$ python3 -q
>>> import numpy as np
>>> import numpy.linalg as la
>>> np.set_printoptions(precision=2, suppress=True, linewidth=160)
>>> E = np.loadtxt("w.csv", delimiter=",")
>>> print(E)
[[6. 0. 5. 0. 5. 5. 0. 0. 0.]
 [0. 6. 0. 5. 0. 0. 5. 5. 5.]
 [5. 0. 6. 0. 5. 5. 0. 0. 0.]
 [0. 5. 0. 6. 0. 0. 5. 5. 5.]
 [5. 0. 5. 0. 6. 5. 0. 0. 0.]
 [5. 0. 5. 0. 5. 6. 0. 0. 0.]
 [0. 5. 0. 5. 0. 0. 6. 5. 5.]
 [0. 5. 0. 5. 0. 0. 5. 6. 5.]
 [0. 5. 0. 5. 0. 0. 5. 5. 6.]]
>>> w, vecs = la.eigh(E)
>>> vec = np.array([4, 3, 4, 4, 3, 3, 1, 2, 0])
>>> print(np.round(vecs * np.sqrt(w) @ vecs.T, 2) + 0)
[[1.9  0.   0.9  0.   0.9  0.9  0.   0.   0.  ]
 [0.   1.82 0.   0.82 0.   0.   0.82 0.82 0.82]
 [0.9  0.   1.9  0.   0.9  0.9  0.   0.   0.  ]
 [0.   0.82 0.   1.82 0.   0.   0.82 0.82 0.82]
 [0.9  0.   0.9  0.   1.9  0.9  0.   0.   0.  ]
 [0.9  0.   0.9  0.   0.9  1.9  0.   0.   0.  ]
 [0.   0.82 0.   0.82 0.   0.   1.82 0.82 0.82]
 [0.   0.82 0.   0.82 0.   0.   0.82 1.82 0.82]
 [0.   0.82 0.   0.82 0.   0.   0.82 0.82 1.82]]
>>> print(np.round(vecs * np.abs(w) @ vecs.T, 2) + 0)
[[6. 0. 5. 0. 5. 5. 0. 0. 0.]
 [0. 6. 0. 5. 0. 0. 5. 5. 5.]
 [5. 0. 6. 0. 5. 5. 0. 0. 0.]
 [0. 5. 0. 6. 0. 0. 5. 5. 5.]
 [5. 0. 5. 0. 6. 5. 0. 0. 0.]
 [5. 0. 5. 0. 5. 6. 0. 0. 0.]
 [0. 5. 0. 5. 0. 0. 6. 5. 5.]
 [0. 5. 0. 5. 0. 0. 5. 6. 5.]
 [0. 5. 0. 5. 0. 0. 5. 5. 6.]]
>>> print(np.round(vecs * np.maximum(w, 0) @ vecs.T, 2) + 0)
[[6. 0. 5. 0. 5. 5. 0. 0. 0.]
 [0. 6. 0. 5. 0. 0. 5. 5. 5.]
 [5. 0. 6. 0. 5. 5. 0. 0. 0.]
 [0. 5. 0. 6. 0. 0. 5. 5. 5.]
 [5. 0. 5. 0. 6. 5. 0. 0. 0.]
 [5. 0. 5. 0. 5. 6. 0. 0. 0.]
 [0. 5. 0. 5. 0. 0. 6. 5. 5.]
 [0. 5. 0. 5. 0. 0. 5. 6. 5.]
 [0. 5. 0. 5. 0. 0. 5. 5. 6.]]
>>> print(round(float(la.det(E)), 2))
546.0
>>> print((E != 0).astype(int))
[[1 0 1 0 1 1 0 0 0]
 [0 1 0 1 0 0 1 1 1]
 [1 0 1 0 1 1 0 0 0]
 [0 1 0 1 0 0 1 1 1]
 [1 0 1 0 1 1 0 0 0]
 [1 0 1 0 1 1 0 0 0]
 [0 1 0 1 0 0 1 1 1]
 [0 1 0 1 0 0 1 1 1]
 [0 1 0 1 0 0 1 1 1]]
>>> print(E @ E)
[[111.   0. 110.   0. 110. 110.   0.   0.   0.]
 [  0. 136.   0. 135.   0.   0. 135. 135. 135.]
 [110.   0. 111.   0. 110. 110.   0.   0.   0.]
 [  0. 135.   0. 136.   0.   0. 135. 135. 135.]
 [110.   0. 110.   0. 111. 110.   0.   0.   0.]
 [110.   0. 110.   0. 110. 111.   0.   0.   0.]
 [  0. 135.   0. 135.   0.   0. 136. 135. 135.]
 [  0. 135.   0. 135.   0.   0. 135. 136. 135.]
 [  0. 135.   0. 135.   0.   0. 135. 135. 136.]]
>>> Y = np.array([[1.4], [0.4], [1.3]])
>>> Z = np.array([[0.6, 2.0, 0.0, 0.6, -0.3, 1.7, -0.7, -0.9, 0.9, -1.2, 0.5]])
>>> J = Y @ Z
>>> print(J)
[[ 0.84  2.8   0.    0.84 -0.42  2.38 -0.98 -1.26  1.26 -1.68  0.7 ]
 [ 0.24  0.8   0.    0.24 -0.12  0.68 -0.28 -0.36  0.36 -0.48  0.2 ]
 [ 0.78  2.6   0.    0.78 -0.39  2.21 -0.91 -1.17  1.17 -1.56  0.65]]
>>> u, v = J[2], J[0]
>>> print(np.round(u @ u, 2))
19.44
>>> p = (u @ v) / (u @ u) * u
>>> print(p)
[ 0.84  2.8   0.    0.84 -0.42  2.38 -0.98 -1.26  1.26 -1.68  0.7 ]
>>> print(la.matrix_rank(np.outer(u, v)))
1
>>> A = np.load("run17.npy")
>>> print(A)
[[ 0.3 -0.2 -1.1 -0.3]
 [-0.7  1.8  0.2  0.7]
 [ 0.5  0.7  0.9  0.6]]
>>> Uu, sig, Vt = la.svd(A, full_matrices=False)
>>> print(np.cumsum(sig ** 2) / np.sum(sig ** 2))
[0.72 0.94 1.  ]
>>> print((sig > 1e-8).sum())
3
>>> print(np.round(Uu.T @ Uu, 2) + 0)
[[1. 0. 0.]
 [0. 1. 0.]
 [0. 0. 1.]]
>>> print(np.round(Vt @ Vt.T, 2) + 0)
[[1. 0. 0.]
 [0. 1. 0.]
 [0. 0. 1.]]
>>> print(np.allclose(Uu * sig @ Vt, A))
True
>>> Y = np.array([[1, 2], [1, 1], [4, 1]])
>>> Z = np.array([[2, -1, -1, -1, -2, -1], [-2, 1, -1, -1, -1, 1]])
>>> feats = Y @ Z
>>> print(feats)
[[-2  1 -3 -3 -4  1]
 [ 0  0 -2 -2 -3  0]
 [ 6 -3 -5 -5 -9 -3]]
>>> # null space of dimension 4
>>> def softmax(z):
...     e = np.exp(z - z.max(axis=-1, keepdims=True))
...     return e / e.sum(axis=-1, keepdims=True)
... 
>>> print(softmax(feats).sum(axis=1))
[1. 1. 1.]
>>> print(np.round(softmax(feats[0] + 3), 2) + 0)
[0.02 0.48 0.01 0.01 0.   0.48]
>>> print(np.round(softmax(10 * feats[0]), 2) + 0)
[0.  0.5 0.  0.  0.  0.5]
>>> print(np.round(softmax(feats[0]), 2) + 0)
[0.02 0.48 0.01 0.01 0.   0.48]
>>> S = feats @ feats.T / np.sqrt(6)
>>> print(softmax(S)[0] @ feats)
[ 5.71 -2.85 -4.93 -4.93 -8.82 -2.85]
>>> print(softmax(S).round(6).argmax(axis=1))
[2 2 2]
>>> print(np.round(softmax(S), 2) + 0)
[[0.04 0.   0.96]
 [0.   0.   1.  ]
 [0.   0.   1.  ]]
>>> print(np.round(softmax(S + np.triu(np.full(S.shape, -np.inf), 1)), 2) + 0)
[[1.   0.   0.  ]
 [0.95 0.05 0.  ]
 [0.   0.   1.  ]]
>>> rank = la.matrix_rank(feats)
>>> print(rank)
2
>>> null = la.svd(feats)[2][rank:].T
>>> print(np.allclose(feats @ null, 0))
True
>>> print(la.matrix_rank(feats.T @ feats), la.matrix_rank(feats @ feats.T))
2 2
>>> print(null.shape)
(6, 4)
>>> print(np.round(feats @ null, 2) + 0)
[[0. 0. 0. 0.]
 [0. 0. 0. 0.]
 [0. 0. 0. 0.]]
>>> print([int(la.matrix_rank(feats[:i])) for i in range(1, len(feats) + 1)])
[1, 2, 2]
>>> print([int(la.matrix_rank(feats[:, :j + 1])) for j in range(6)])
[1, 1, 2, 2, 2, 2]
>>> t = np.radians(180)
>>> Rm = np.eye(6)
>>> Rm[4, 4] = Rm[0, 0] = np.cos(t)
>>> Rm[4, 0], Rm[0, 4] = -np.sin(t), np.sin(t)
>>> print(Rm.round(2) + 0)
[[-1.  0.  0.  0.  0.  0.]
 [ 0.  1.  0.  0.  0.  0.]
 [ 0.  0.  1.  0.  0.  0.]
 [ 0.  0.  0.  1.  0.  0.]
 [ 0.  0.  0.  0. -1.  0.]
 [ 0.  0.  0.  0.  0.  1.]]
>>> Y = feats @ Rm.T
>>> print(Y.round(2) + 0)
[[ 2.  1. -3. -3.  4.  1.]
 [ 0.  0. -2. -2.  3.  0.]
 [-6. -3. -5. -5.  9. -3.]]
>>> print(np.allclose(feats @ feats.T, Y @ Y.T))
True
>>> print(np.round(la.det(Rm), 2), np.trace(Rm))
1.0 2.0
>>> print(round(float(la.norm(feats, 2) / la.norm(feats)), 2))
0.94
>>> mat = np.load("dump.npy")
>>> print(mat.round(2) + 0)
[[ 0.51 -0.25  0.09 -0.04  0.24 -0.02  0.3   0.17]
 [-0.25  0.78  0.14 -0.15  0.2  -0.06  0.09 -0.13]
 [ 0.09  0.14  0.88  0.17 -0.13  0.04  0.03  0.18]
 [-0.04 -0.15  0.17  0.49  0.23  0.19 -0.33 -0.04]
 [ 0.24  0.2  -0.13  0.23  0.79 -0.04 -0.02  0.  ]
 [-0.02 -0.06  0.04  0.19 -0.04  0.75  0.2  -0.32]
 [ 0.3   0.09  0.03 -0.33 -0.02  0.2   0.56 -0.03]
 [ 0.17 -0.13  0.18 -0.04  0.   -0.32 -0.03  0.24]]
>>> w, vecs = la.eigh(mat)
>>> vec = np.array([1, 3, -3, 3, -2, -1, -2, -3])
>>> print(np.round(la.eigvalsh(mat[1:, 1:]), 2) + 0)
[0.   0.   0.49 1.   1.   1.   1.  ]
>>> print(np.round(vecs * np.maximum(w, 0) @ vecs.T, 2) + 0)
[[ 0.51 -0.25  0.09 -0.04  0.24 -0.02  0.3   0.17]
 [-0.25  0.78  0.14 -0.15  0.2  -0.06  0.09 -0.13]
 [ 0.09  0.14  0.88  0.17 -0.13  0.04  0.03  0.18]
 [-0.04 -0.15  0.17  0.49  0.23  0.19 -0.33 -0.04]
 [ 0.24  0.2  -0.13  0.23  0.79 -0.04 -0.02  0.  ]
 [-0.02 -0.06  0.04  0.19 -0.04  0.75  0.2  -0.32]
 [ 0.3   0.09  0.03 -0.33 -0.02  0.2   0.56 -0.03]
 [ 0.17 -0.13  0.18 -0.04  0.   -0.32 -0.03  0.24]]
>>> print(round(float(np.abs(mat).sum(axis=1).max()), 2), round(float(np.abs(w).max()), 2))
1.79 1.0
>>> print(np.round(vec @ mat @ vec / (vec @ vec), 2), np.round(w[0], 2), round(float(w[-1]), 2))
0.32 0.0 1.0
>>> Uu, sig, Vt = la.svd(mat, full_matrices=False)
>>> print((sig > 1e-8).sum())
5
>>> print(np.cumsum(sig ** 2) / np.sum(sig ** 2))
[0.2 0.4 0.6 0.8 1.  1.  1.  1. ]
>>> rng = np.random.default_rng(37548)
>>> lab = rng.permutation(8)
>>> print(lab)
[6 3 5 0 7 1 2 4]
>>> Y = mat[lab][:, lab]
>>> print(np.allclose(Y, mat))
False
>>> print(Y.round(2) + 0)
[[ 0.56 -0.33  0.2   0.3  -0.03  0.09  0.03 -0.02]
 [-0.33  0.49  0.19 -0.04 -0.04 -0.15  0.17  0.23]
 [ 0.2   0.19  0.75 -0.02 -0.32 -0.06  0.04 -0.04]
 [ 0.3  -0.04 -0.02  0.51  0.17 -0.25  0.09  0.24]
 [-0.03 -0.04 -0.32  0.17  0.24 -0.13  0.18  0.  ]
 [ 0.09 -0.15 -0.06 -0.25 -0.13  0.78  0.14  0.2 ]
 [ 0.03  0.17  0.04  0.09  0.18  0.14  0.88 -0.13]
 [-0.02  0.23 -0.04  0.24  0.    0.2  -0.13  0.79]]
>>> X = np.array([[4.0, -1.0, 0.0, 0.0, 2.0, -2.0],
...     [-1.0, 4.0, 0.0, 0.0, -2.0, 2.0],
...     [0.0, 0.0, 3.0, 0.0, 0.0, 0.0],
...     [0.0, 0.0, 0.0, 3.0, 0.0, 0.0],
...     [2.0, -2.0, 0.0, 0.0, 7.0, -4.0],
...     [-2.0, 2.0, 0.0, 0.0, -4.0, 7.0]])
>>> print(X)
[[ 4. -1.  0.  0.  2. -2.]
 [-1.  4.  0.  0. -2.  2.]
 [ 0.  0.  3.  0.  0.  0.]
 [ 0.  0.  0.  3.  0.  0.]
 [ 2. -2.  0.  0.  7. -4.]
 [-2.  2.  0.  0. -4.  7.]]
>>> # equal to its transpose
>>> print(X @ X)
[[ 25. -16.   0.   0.  32. -32.]
 [-16.  25.   0.   0. -32.  32.]
 [  0.   0.   9.   0.   0.   0.]
 [  0.   0.   0.   9.   0.   0.]
 [ 32. -32.   0.   0.  73. -64.]
 [-32.  32.   0.   0. -64.  73.]]
>>> print(np.allclose(X @ X.T, X.T @ X))
True
>>> print((X + X.T) / 2)
[[ 4. -1.  0.  0.  2. -2.]
 [-1.  4.  0.  0. -2.  2.]
 [ 0.  0.  3.  0.  0.  0.]
 [ 0.  0.  0.  3.  0.  0.]
 [ 2. -2.  0.  0.  7. -4.]
 [-2.  2.  0.  0. -4.  7.]]
>>> vec = np.ones(6)
>>> for _ in range(3):
...     vec = X @ vec
...     vec /= la.norm(vec)
...     print(round(vec @ X @ vec, 2))
... 
3.0
3.0
3.0
>>> print(vec)
[0.41 0.41 0.41 0.41 0.41 0.41]
>>> arr = np.load("layer3.npy")
>>> print(arr)
[[0.25 0.25 0.   0.   0.   0.   0.   0.25 0.25 0.  ]
 [0.25 0.25 0.   0.   0.25 0.   0.   0.25 0.   0.  ]
 [0.   0.2  0.4  0.   0.2  0.2  0.   0.   0.   0.  ]
 [0.25 0.   0.   0.25 0.   0.25 0.   0.   0.25 0.  ]
 [0.33 0.33 0.   0.   0.33 0.   0.   0.   0.   0.  ]
 [0.   0.25 0.25 0.   0.   0.5  0.   0.   0.   0.  ]
 [0.   0.   0.   0.   0.   0.   1.   0.   0.   0.  ]
 [0.17 0.   0.17 0.17 0.   0.   0.17 0.33 0.   0.  ]
 [0.   0.   0.   0.33 0.   0.   0.   0.   0.67 0.  ]
 [0.   0.   0.   0.   0.   0.   0.   0.   0.   1.  ]]
>>> print(arr @ np.ones(10))
[1. 1. 1. 1. 1. 1. 1. 1. 1. 1.]
>>> print(la.matrix_power(arr, 2))
[[0.17 0.12 0.04 0.12 0.06 0.   0.04 0.21 0.23 0.  ]
 [0.25 0.21 0.04 0.04 0.15 0.   0.04 0.21 0.06 0.  ]
 [0.12 0.25 0.21 0.   0.2  0.18 0.   0.05 0.   0.  ]
 [0.12 0.12 0.06 0.15 0.   0.19 0.   0.06 0.29 0.  ]
 [0.28 0.28 0.   0.   0.19 0.   0.   0.17 0.08 0.  ]
 [0.06 0.24 0.23 0.   0.11 0.3  0.   0.06 0.   0.  ]
 [0.   0.   0.   0.   0.   0.   1.   0.   0.   0.  ]
 [0.14 0.07 0.12 0.1  0.03 0.07 0.22 0.15 0.08 0.  ]
 [0.08 0.   0.   0.31 0.   0.08 0.   0.   0.53 0.  ]
 [0.   0.   0.   0.   0.   0.   0.   0.   0.   1.  ]]
>>> p = np.eye(10)[8]
>>> for _ in range(5):
...     p = p @ arr
...     print(p.round(2))
... 
[0.   0.   0.   0.33 0.   0.   0.   0.   0.67 0.  ]
[0.08 0.   0.   0.31 0.   0.08 0.   0.   0.53 0.  ]
[0.1  0.04 0.02 0.25 0.   0.12 0.   0.02 0.45 0.  ]
[0.1  0.07 0.04 0.22 0.01 0.13 0.   0.04 0.39 0.  ]
[0.11 0.09 0.06 0.19 0.03 0.13 0.01 0.06 0.34 0.  ]
>>> M = np.loadtxt("x.csv", delimiter=",")
>>> print(M)
[[ 1. -2.  4. -8.]
 [ 1. -1.  1. -1.]
 [ 1.  0.  0.  0.]
 [ 1.  1.  1.  1.]]
>>> # row 0 dominates
>>> vec = np.array([-2, -2, -1, 0])
>>> print((M @ vec).argmax())
1
>>> print(np.sign((M @ vec).round(6)))
[-1. -1. -1. -1.]
>>> print(la.norm(M @ vec) <= la.norm(M, 2) * la.norm(vec) + 1e-9)
True
>>> print(M @ vec)
[-2. -1. -2. -5.]
>>> print((M * vec).sum(axis=1))
[-2. -1. -2. -5.]
>>> print(M @ (2 * vec))
[ -4.  -2.  -4. -10.]
>>> lab = rng.permutation(10)
>>> print(lab)
[6 3 7 9 4 8 1 2 5 0]
>>> Y = arr[lab][:, lab]
>>> print(np.diag(Y))
[1.   0.25 0.33 1.   0.33 0.67 0.25 0.4  0.5  0.25]
>>> print(np.allclose(Y, arr))
False
>>> print(Y)
[[1.   0.   0.   0.   0.   0.   0.   0.   0.   0.  ]
 [0.   0.25 0.   0.   0.   0.25 0.   0.   0.25 0.25]
 [0.17 0.17 0.33 0.   0.   0.   0.   0.17 0.   0.17]
 [0.   0.   0.   1.   0.   0.   0.   0.   0.   0.  ]
 [0.   0.   0.   0.   0.33 0.   0.33 0.   0.   0.33]
 [0.   0.33 0.   0.   0.   0.67 0.   0.   0.   0.  ]
 [0.   0.   0.25 0.   0.25 0.   0.25 0.   0.   0.25]
 [0.   0.   0.   0.   0.2  0.   0.2  0.4  0.2  0.  ]
 [0.   0.   0.   0.   0.   0.   0.25 0.25 0.5  0.  ]
 [0.   0.   0.25 0.   0.   0.25 0.25 0.   0.   0.25]]
>>> print(np.flatnonzero(la.matrix_power((Y != 0) + (Y.T != 0) + np.eye(10), 10)[7]))
[0 1 2 4 5 6 7 8 9]
>>> print(np.round(la.det(Y), 2))
-0.0
